>>> import numpy as np
>>> import numpy.linalg as la
>>> np.set_printoptions(precision=3, suppress=True, linewidth=160, legacy="1.25")
>>> rnd = lambda a: np.round(a, 3) + 0
>>> rng = np.random.default_rng(84655)
>>> m1 = rng.normal(size=(29, 9))
>>> m1 = 20 * m1 / la.norm(m1, axis=1, keepdims=True)
>>> rnd(m1)
array([[  9.228,  -1.035,  -2.447, -11.269,  -9.529,  -2.697,   8.735,   1.231,  -2.216],
       [  8.364,  -3.649,   8.598,  -9.307,   4.574,   5.996,  -4.923,   0.372,   8.657],
       [  0.578,   1.071,   2.068,   7.849, -16.718,   1.208,   2.695,   3.736,   5.519],
       [ -8.198,  -1.078,   1.139,  -0.5  , -14.437,  -9.088,   4.528,   4.125,  -1.246],
       [-13.983,  -3.636,  -4.262,  10.518,   3.05 ,  -7.27 ,   0.229,   0.378,   0.315],
       [ 15.076,   4.831,  -4.032,   1.989,   2.39 ,  -8.904,  -0.698,   4.466,   4.873],
       [ -5.531,  -3.803,  14.123,   3.762,  -8.379,   0.109,   4.988,   4.547,  -5.054],
       [ -3.789,   9.123,  -0.212,  10.74 ,   1.596,  -2.369,   4.934,  -9.701,  -7.773],
       [  4.034,  10.264,  -5.336,   3.372,  -5.898,  12.13 ,   4.902,   5.547,   1.34 ],
       [  6.377,  -8.918,  -3.351,   4.392,  -7.817,  11.058,   0.893,  -7.803,  -2.052],
       [  3.84 ,   4.783,   0.922,  -1.372,   3.733,  10.209,   1.19 ,  -7.29 , -13.672],
       [  0.823,  -8.095,  -0.321,  -1.403,  -4.176,   1.224,  -5.272, -16.871,   0.597],
       [  2.14 ,  -1.808,   1.736,  12.179,  -1.344, -13.214,  -2.141,  -4.801,  -6.062],
       [ 13.354,   4.322,   4.393,   2.274,  -9.727,   5.502,   4.699,  -4.281,  -3.635],
       [ -8.194,   6.077,  -1.164,  11.758,  -3.888,   4.889,   4.819,   9.699,  -0.077],
       [  3.453,   4.755,  -0.967,  -5.982,   1.75 ,  -1.469, -12.276,  12.802,   2.99 ],
       [  6.86 ,  -7.445,  -9.289,  -0.944,   7.093,   2.339,   4.719,  11.384,  -1.638],
       [  4.067,  -5.797,  -4.946,  -2.379,  -6.68 ,  -3.662,   1.058,   5.579,  15.148],
       [  4.211,  10.301,   2.507,  -9.032,  -1.063,  -7.628,   0.067,  -1.974, -11.184],
       [  3.381,  -0.143,  -8.107,  14.401,   2.777,   0.765,  -0.222,  -8.122,   6.413],
       [ -1.699, -11.104,   8.805,   1.889, -12.521,   0.455,  -3.074,  -0.666,   5.085],
       [ 13.593,   2.272,  -1.744,   2.671,  -8.399,  -2.191,   7.018,  -8.425,  -2.081],
       [  3.547,  -5.618, -12.481,   4.969,   7.258,   5.031,  -4.077,  -8.543,  -2.791],
       [  1.683, -10.559,   6.154,  -4.599,  -0.787,   7.375,  -1.419,  -5.435, -11.836],
       [  1.921,   0.041,   4.652,   5.62 ,   3.019, -11.792,   9.392,  -7.909,  -6.645],
       [ -0.944,  12.123,  -6.182,   7.875,   1.496,   1.291,  -1.448,   9.836,   7.013],
       [  4.994,   5.792,   0.931,  -7.219,   4.265,   1.661, -13.129,  -7.498,   6.243],
       [ -0.368,  -2.453,  -3.86 ,  -5.498,  -3.992,   6.676, -16.688,  -1.002,   2.954],
       [ -3.947,   1.783, -15.824,   0.895,  -4.562,  -4.357,   1.721,   2.98 ,   8.855]])
>>> z = m1[:, 1] > np.median(m1[:, 1])
>>> f = m1[z].mean(axis=0) - m1[~z].mean(axis=0)
>>> z.astype(int)
array([0, 0, 1, 0, 0, 1, 0, 1, 1, 0, 1, 0, 0, 1, 1, 1, 0, 0, 1, 0, 0, 1, 0, 0, 1, 1, 1, 0, 1])
>>> ((m1 - m1.mean(axis=0)) @ f > 0).astype(int)
array([1, 0, 1, 0, 0, 1, 0, 1, 1, 0, 1, 0, 0, 1, 1, 1, 0, 0, 1, 1, 0, 1, 0, 0, 1, 1, 1, 0, 1])
>>> rnd(f)
array([ 2.329, 10.548, -0.86 ,  1.165,  0.708, -0.47 ,  1.836,  1.851, -1.006])
